$ python3 -q
>>> import numpy as np
>>> np.set_printoptions(precision=2, suppress=True, linewidth=120, sign=" ")
>>> rnd = lambda a: np.round(a, 2) + 0
>>> X = np.loadtxt("sample2.csv", delimiter=",")
>>> print(X)
[[ 3.49  2.68  0.99]
 [ 2.95  2.75  0.63]
 [ 3.14  2.52  1.17]
 [ 3.27  3.1   0.72]
 [ 3.35  2.78  1.46]
 [ 2.79  3.    1.47]
 [ 2.73  2.74  0.88]
 [ 2.63  2.84  0.7 ]
 [ 3.07  3.1   1.16]
 [ 2.5   2.97  1.46]
 [ 3.31  2.99  0.85]
 [ 3.07  2.75  0.75]
 [ 3.23  3.42  0.59]
 [ 2.61  2.76  0.7 ]
 [ 0.53  1.05  3.16]
 [-0.24  1.43  2.86]
 [-0.03  0.21  2.65]
 [ 0.56  1.17  3.06]
 [ 0.13  1.19  3.  ]
 [ 0.18  0.94  3.4 ]
 [ 0.06  0.76  3.04]
 [ 0.08  0.48  2.86]
 [ 0.03  0.88  3.45]
 [ 0.26  1.16  2.88]
 [-0.44  1.03  3.28]
 [ 0.27  0.92  2.99]
 [ 0.13  1.    3.18]
 [-0.17  1.17  2.55]]
>>> Xs = X - X.mean(axis=0)
>>> U, sv, Vh = np.linalg.svd(Xs, full_matrices=False)
>>> print(rnd(Vh[0] * np.sign(Vh[0, np.abs(Vh[0]).argmax()])))
[ 0.72  0.48 -0.51]
>>> print(np.linalg.matrix_rank(Xs))
3
>>> (np.sign(U[:, 0]) == np.sign(U[0, 0])).astype(int)
array([ 1,  1,  1,  1,  1,  1,  1,  1,  1,  1,  1,  1,  1,  1,  0,  0,  0,  0,  0,  0,  0,  0,  0,  0,  0,  0,  0,  0])
>>> np.searchsorted(np.cumsum(sv ** 2) / (sv ** 2).sum(), 0.9) + 1
np.int64(1)
>>> print(rnd(sv))
[ 10.83   1.51   1.38]
>>> Z = X[[14, 23]].astype(float)
>>> for _ in range(5):
...     idx = np.linalg.norm(X[:, None] - Z, axis=-1).argmin(axis=1)
...     Z = np.array([X[idx == j].mean(axis=0) for j in range(2)])
... 
>>> idx
array([ 1,  1,  1,  1,  1,  1,  1,  1,  1,  1,  1,  1,  1,  1,  0,  0,  0,  0,  0,  0,  0,  0,  0,  0,  0,  0,  0,  0])
>>> np.bincount(idx)
array([ 14,  14])
>>> print(np.abs(Z[1] - Z[0]).argmax())
0
>>> W0 = np.array([[0, 0, 0, -1, 2, 0, 1],
...     [1, 0, 0, 0, -1, 2, 0],
...     [0, 1, 0, 0, 0, -1, 2],
...     [2, 0, 1, 0, 0, 0, -1],
...     [-1, 2, 0, 1, 0, 0, 0],
...     [0, -1, 2, 0, 1, 0, 0],
...     [0, 0, -1, 2, 0, 1, 0]])
>>> vec = np.array([-1, -2, -3, -1, -3, -2, -4])
>>> rhs = W0 @ vec
>>> beta, lr = np.zeros(7), 1 / np.linalg.norm(W0, 2) ** 2
>>> for i in range(4):
...     beta -= lr * W0.T @ (W0 @ beta - rhs)
...     if i % 1 == 0: print(i, round(np.linalg.norm(W0 @ beta - rhs), 2))
... 
0 8.46
1 5.81
2 4.01
3 2.78
>>> rnd(np.linalg.cond(W0))
np.float64(2.48)
>>> rnd(beta)
array([-0.84, -1.6 , -2.23, -0.66, -2.77, -1.19, -3.26])
>>> np.trace(W0)
np.int64(0)
>>> rnd(np.abs(np.linalg.eigvals(W0)).max())
np.float64(3.54)
>>> rnd(np.sort(np.abs(np.linalg.eigvals(W0))))
array([ 1.43,  1.43,  2.  ,  2.1 ,  2.1 ,  3.54,  3.54])
>>> rnd(np.linalg.det(W0))
np.float64(226.0)
>>> out = np.linalg.inv(W0)
>>> rnd(out)
array([[ 0.08,  0.02,  0.16,  0.41, -0.15, -0.15,  0.12],
       [ 0.12,  0.08,  0.02,  0.16,  0.41, -0.15, -0.15],
       [-0.15,  0.12,  0.08,  0.02,  0.16,  0.41, -0.15],
       [-0.15, -0.15,  0.12,  0.08,  0.02,  0.16,  0.41],
       [ 0.41, -0.15, -0.15,  0.12,  0.08,  0.02,  0.16],
       [ 0.16,  0.41, -0.15, -0.15,  0.12,  0.08,  0.02],
       [ 0.02,  0.16,  0.41, -0.15, -0.15,  0.12,  0.08]])
>>> print(rnd(np.linalg.cond(W0)))
2.48
>>> rnd(np.linalg.det(W0) * np.linalg.det(out))
np.float64(1.0)
>>> gram = out.T @ out
>>> rnd(np.diag(gram))
array([ 0.26,  0.26,  0.26,  0.26,  0.26,  0.26,  0.26])
>>> rnd(np.linalg.svd(out, compute_uv=False) ** 2)
array([ 0.49,  0.49,  0.25,  0.23,  0.23,  0.08,  0.08])
>>> rnd(np.linalg.eigvalsh(gram)[::-1])
array([ 0.49,  0.49,  0.25,  0.23,  0.23,  0.08,  0.08])
>>> (out @ out.T).shape
(7, 7)
>>> print(np.linalg.matrix_rank(gram))
7
>>> out = np.array([[1, 1], [1, -1]])
>>> rng = np.random.default_rng(228024)
>>> J = np.kron(out, np.kron(out, out))[rng.permutation(8)][:3]
>>> print(J)
[[ 1 -1  1 -1  1 -1  1 -1]
 [ 1  1  1  1  1  1  1  1]
 [ 1 -1 -1  1 -1  1  1 -1]]
>>> th = np.radians(120)
>>> R = np.eye(8)
>>> R[4, 4] = R[1, 1] = np.cos(th)
>>> R[4, 1], R[1, 4] = -np.sin(th), np.sin(th)
>>> print(rnd(R))
[[ 1.    0.    0.    0.    0.    0.    0.    0.  ]
 [ 0.   -0.5   0.    0.    0.87  0.    0.    0.  ]
 [ 0.    0.    1.    0.    0.    0.    0.    0.  ]
 [ 0.    0.    0.    1.    0.    0.    0.    0.  ]
 [ 0.   -0.87  0.    0.   -0.5   0.    0.    0.  ]
 [ 0.    0.    0.    0.    0.    1.    0.    0.  ]
 [ 0.    0.    0.    0.    0.    0.    1.    0.  ]
 [ 0.    0.    0.    0.    0.    0.    0.    1.  ]]
>>> out = J @ R.T
>>> np.allclose(np.linalg.norm(J, axis=1), np.linalg.norm(out, axis=1))
True
>>> np.allclose(J @ J.T, out @ out.T)
True
>>> print(rnd(out))
[[ 1.    1.37  1.   -1.    0.37 -1.    1.   -1.  ]
 [ 1.    0.37  1.    1.   -1.37  1.    1.    1.  ]
 [ 1.   -0.37 -1.    1.    1.37  1.    1.   -1.  ]]
>>> def softmax(z):
...     e = np.exp(z - z.max(axis=-1, keepdims=True))
...     return e / e.sum(axis=-1, keepdims=True)
... 
>>> rnd(softmax(J[2] + 4))
array([ 0.22,  0.03,  0.03,  0.22,  0.03,  0.22,  0.22,  0.03])
>>> rnd(softmax(J[2]))
array([ 0.22,  0.03,  0.03,  0.22,  0.03,  0.22,  0.22,  0.03])
>>> S = J @ J.T / np.sqrt(8)
>>> rnd(softmax(S))
array([[ 0.89,  0.05,  0.05],
       [ 0.05,  0.89,  0.05],
       [ 0.05,  0.05,  0.89]])
>>> rnd(softmax(S + np.triu(np.full(S.shape, -np.inf), 1)))
array([[ 1.  ,  0.  ,  0.  ],
       [ 0.06,  0.94,  0.  ],
       [ 0.05,  0.05,  0.89]])
>>> U, sv, Vh = np.linalg.svd(J, full_matrices=False)
>>> print(rnd(Vh @ Vh.T))
[[ 1.  0.  0.]
 [ 0.  1.  0.]
 [ 0.  0.  1.]]
>>> out = J / np.linalg.norm(J, axis=1, keepdims=True)
>>> gram = out @ out.T
>>> rnd(np.linalg.norm(out, axis=1))
array([ 1.,  1.,  1.])
>>> rnd(gram[0])
array([ 1.,  0.,  0.])
>>> T = np.stack([J, 4 * J, J[::-1]])
>>> (T @ J.T).shape
(3, 3, 3)
>>> np.linalg.matrix_rank(T.reshape(3, -1))
np.int64(2)
>>> T.shape
(3, 3, 8)
>>> print(np.linalg.matrix_rank(T))
[ 3  3  3]
>>> out = np.array([[1, 1], [1, -1]])
>>> M = np.kron(out, np.kron(out, out))[rng.permutation(8)][:7]
>>> M
array([[ 1,  1,  1,  1, -1, -1, -1, -1],
       [ 1,  1, -1, -1,  1,  1, -1, -1],
       [ 1, -1, -1,  1,  1, -1, -1,  1],
       [ 1, -1, -1,  1, -1,  1,  1, -1],
       [ 1,  1,  1,  1,  1,  1,  1,  1],
       [ 1, -1,  1, -1,  1, -1,  1, -1],
       [ 1, -1,  1, -1, -1,  1, -1,  1]])
>>> print(np.linalg.norm(M, axis=1).argmax())
0
>>> rnd(np.linalg.norm(M[4] - M[3]))
np.float64(4.0)
>>> rnd(np.linalg.norm(M, axis=0))
array([ 2.65,  2.65,  2.65,  2.65,  2.65,  2.65,  2.65,  2.65])
>>> rnd(np.linalg.norm(M, axis=1))
array([ 2.83,  2.83,  2.83,  2.83,  2.83,  2.83,  2.83])
>>> gram = M.T @ M
>>> (M @ M.T).shape
(7, 7)
>>> gram
array([[ 7, -1,  1,  1,  1,  1, -1, -1],
       [-1,  7,  1,  1,  1,  1, -1, -1],
       [ 1,  1,  7, -1, -1, -1,  1,  1],
       [ 1,  1, -1,  7, -1, -1,  1,  1],
       [ 1,  1, -1, -1,  7, -1,  1,  1],
       [ 1,  1, -1, -1, -1,  7,  1,  1],
       [-1, -1,  1,  1,  1,  1,  7, -1],
       [-1, -1,  1,  1,  1,  1, -1,  7]])
>>> rnd(np.linalg.svd(M, compute_uv=False) ** 2)
array([ 8.,  8.,  8.,  8.,  8.,  8.,  8.])
>>> np.trace(gram), (M ** 2).sum()
(np.int64(56), np.int64(56))
>>> np.linalg.matrix_rank(gram)
np.int64(7)
>>> rnd(softmax(M).sum(axis=1))
array([ 1.,  1.,  1.,  1.,  1.,  1.,  1.])
>>> S = M @ M.T / np.sqrt(8)
>>> rnd(softmax(S + np.triu(np.full(S.shape, -np.inf), 1)))
array([[ 1.  ,  0.  ,  0.  ,  0.  ,  0.  ,  0.  ,  0.  ],
       [ 0.06,  0.94,  0.  ,  0.  ,  0.  ,  0.  ,  0.  ],
       [ 0.05,  0.05,  0.89,  0.  ,  0.  ,  0.  ,  0.  ],
       [ 0.05,  0.05,  0.05,  0.85,  0.  ,  0.  ,  0.  ],
       [ 0.05,  0.05,  0.05,  0.05,  0.81,  0.  ,  0.  ],
       [ 0.05,  0.05,  0.05,  0.05,  0.05,  0.77,  0.  ],
       [ 0.04,  0.04,  0.04,  0.04,  0.04,  0.04,  0.74]])
>>> print(rnd(softmax(S)[5] @ M))
[ 1.   -0.74  0.74 -0.65  0.74 -0.65  0.65 -0.74]
>>> print(softmax(S).round(6).argmax(axis=1))
[ 0  1  2  3  4  5  6]
>>> u = np.array([-2, -3, 5])
>>> np.correlate(M[4], M[3], "full")
array([-1,  0,  1,  0,  1,  0, -1,  0,  1,  0, -1,  0, -1,  0,  1])
>>> np.polyval(u, M[4])
array([ 0,  0,  0,  0,  0,  0,  0,  0])
>>> np.array([np.convolve(row, u, "same") for row in M])
array([[ -5,   0,   0,   4,  10,   0,   0,  -2],
       [ -5,   4,  10,  -4, -10,   4,  10,  -2],
       [ -1,  10,  -4, -10,   4,  10,  -4,  -8],
       [ -1,  10,  -4,  -6,   6, -10,   4,   8],
       [ -5,   0,   0,   0,   0,   0,   0,   2],
       [ -1,   6,  -6,   6,  -6,   6,  -6,   8],
       [ -1,   6,  -6,  10,  -4,  -6,   6,  -8]])
>>> m1 = np.load("arr.npy")
>>> rnd(m1)
array([[ 1.  ,  0.  ,  0.  ,  0.  ,  0.  ],
       [ 0.  ,  0.5 ,  0.  ,  0.  , -0.87],
       [ 0.  ,  0.  ,  1.  ,  0.  ,  0.  ],
       [ 0.  ,  0.  ,  0.  ,  1.  ,  0.  ],
       [ 0.  ,  0.87,  0.  ,  0.  ,  0.5 ]])
>>> vec = np.array([3, -5, 2, -5, -3])
>>> rnd(np.abs(np.linalg.eigvals(m1)))
array([ 1.,  1.,  1.,  1.,  1.])
>>> rnd(np.linalg.inv(m1))
array([[ 1.  ,  0.  ,  0.  ,  0.  ,  0.  ],
       [ 0.  ,  0.5 ,  0.  ,  0.  ,  0.87],
       [ 0.  ,  0.  ,  1.  ,  0.  ,  0.  ],
       [ 0.  ,  0.  ,  0.  ,  1.  ,  0.  ],
       [ 0.  , -0.87,  0.  ,  0.  ,  0.5 ]])
>>> rnd(np.sort(np.abs(np.degrees(np.angle(np.linalg.eigvals(m1))))))
array([  0.,   0.,   0.,  60.,  60.])
>>> rnd(np.linalg.det(m1))
np.float64(1.0)
>>> rnd(m1.T @ (m1 @ vec))
array([ 3., -5.,  2., -5., -3.])
>>> th = np.deg2rad(15)
>>> F = np.eye(3)
>>> F[np.ix_([1, 2], [1, 2])] = [[np.cos(th), -np.sin(th)], [np.sin(th), np.cos(th)]]
>>> rnd(F)
array([[ 1.  ,  0.  ,  0.  ],
       [ 0.  ,  0.97, -0.26],
       [ 0.  ,  0.26,  0.97]])
>>> vec = np.array([7, -2, -5])
>>> rhs = F @ vec
>>> print(rnd(rhs))
[ 7.   -0.64 -5.35]
>>> rnd(np.linalg.solve(F, -3 * rhs))
array([-21.,   6.,  15.])
>>> u, g = F[2], F[1]
>>> u @ u
np.float64(1.0)
>>> u @ g
np.float64(0.0)
>>> p = (u @ g) / (u @ u) * u
>>> print(np.linalg.matrix_rank(np.outer(u, g)))
1
>>> rnd(np.linalg.norm(u + g) ** 2 + np.linalg.norm(u - g) ** 2)
np.float64(4.0)
>>> rnd(g - p)
array([ 0.  ,  0.97, -0.26])
>>> A = np.load("a.npy")
>>> A
array([[ 5.01,  2.01, -2.99,  1.01,  4.92,  4.93,  4.98,  2.05, -5.03],
       [ 5.05,  2.02, -3.02,  1.02,  5.08,  5.08,  5.03,  2.03, -5.01],
       [ 5.02,  1.97, -2.99,  0.98,  4.93,  4.99,  5.  ,  2.11, -5.1 ],
       [ 4.94,  2.04, -2.97,  1.02,  5.03,  4.95,  5.03,  2.01, -5.02],
       [ 5.  ,  2.02, -3.09,  0.94,  4.96,  4.93,  5.1 ,  2.06, -4.97],
       [ 4.97,  1.98, -2.93,  1.03,  4.99,  4.9 ,  4.99,  1.95, -5.05],
       [ 4.9 ,  1.97, -2.88,  0.97,  4.99,  4.94,  5.03,  2.1 , -5.  ],
       [ 5.04,  2.03, -2.92,  1.01,  4.9 ,  5.08,  5.01,  1.97, -4.98],
       [ 4.91,  1.99, -2.91,  0.99,  4.95,  4.9 ,  5.  ,  2.04, -5.08],
       [ 4.97,  2.03, -3.03,  1.01,  4.95,  4.95,  5.01,  1.98, -4.99],
       [ 5.  ,  1.96, -2.94,  0.91,  5.01,  5.03,  5.04,  2.06, -4.98],
       [ 5.  ,  2.  , -3.03,  0.92,  5.04,  5.13,  5.03,  2.09, -4.9 ],
       [ 5.01,  2.06, -2.92,  0.92,  4.92,  4.91,  5.04,  1.96, -5.04],
       [ 1.07,  1.92, -2.96, -0.95, -3.08,  4.02,  1.02,  3.96,  1.  ],
       [ 0.97,  1.99, -2.92, -1.02, -3.  ,  4.03,  1.02,  4.03,  0.92],
       [ 1.  ,  2.04, -3.01, -1.02, -3.14,  3.88,  0.94,  4.07,  1.07],
       [ 1.03,  1.94, -2.93, -0.96, -3.01,  4.03,  1.01,  4.05,  1.  ],
       [ 0.93,  2.01, -2.97, -1.  , -2.98,  4.05,  0.94,  4.04,  1.07],
       [ 1.05,  1.89, -2.91, -1.  , -2.95,  4.01,  1.01,  3.96,  1.03],
       [ 1.03,  2.02, -2.96, -1.  , -2.98,  3.95,  0.94,  4.09,  0.96],
       [ 1.03,  1.97, -2.98, -0.95, -3.  ,  4.02,  1.02,  4.07,  1.  ],
       [ 1.  ,  1.93, -3.04, -1.  , -2.95,  3.98,  1.01,  4.  ,  0.96],
       [ 1.02,  2.02, -3.04, -0.96, -2.98,  3.98,  1.02,  4.07,  1.04],
       [ 1.05,  2.  , -3.  , -1.  , -2.96,  3.92,  0.97,  4.09,  0.96],
       [ 1.  ,  2.09, -3.04, -0.95, -3.  ,  3.94,  1.03,  3.89,  0.93],
       [ 0.95,  2.01, -3.07, -1.01, -2.97,  3.94,  0.97,  3.96,  0.98]])
>>> hat = A @ np.linalg.solve(A.T @ A, A.T)
>>> print(rnd(np.trace(hat)))
9.0
>>> rnd(np.linalg.eigvalsh(hat))
array([ 0.,  0.,  0.,  0.,  0.,  0.,  0.,  0.,  0.,  0.,  0.,  0.,  0.,  0.,  0.,  0.,  0.,  1.,  1.,  1.,  1.,  1.,
        1.,  1.,  1.,  1.])
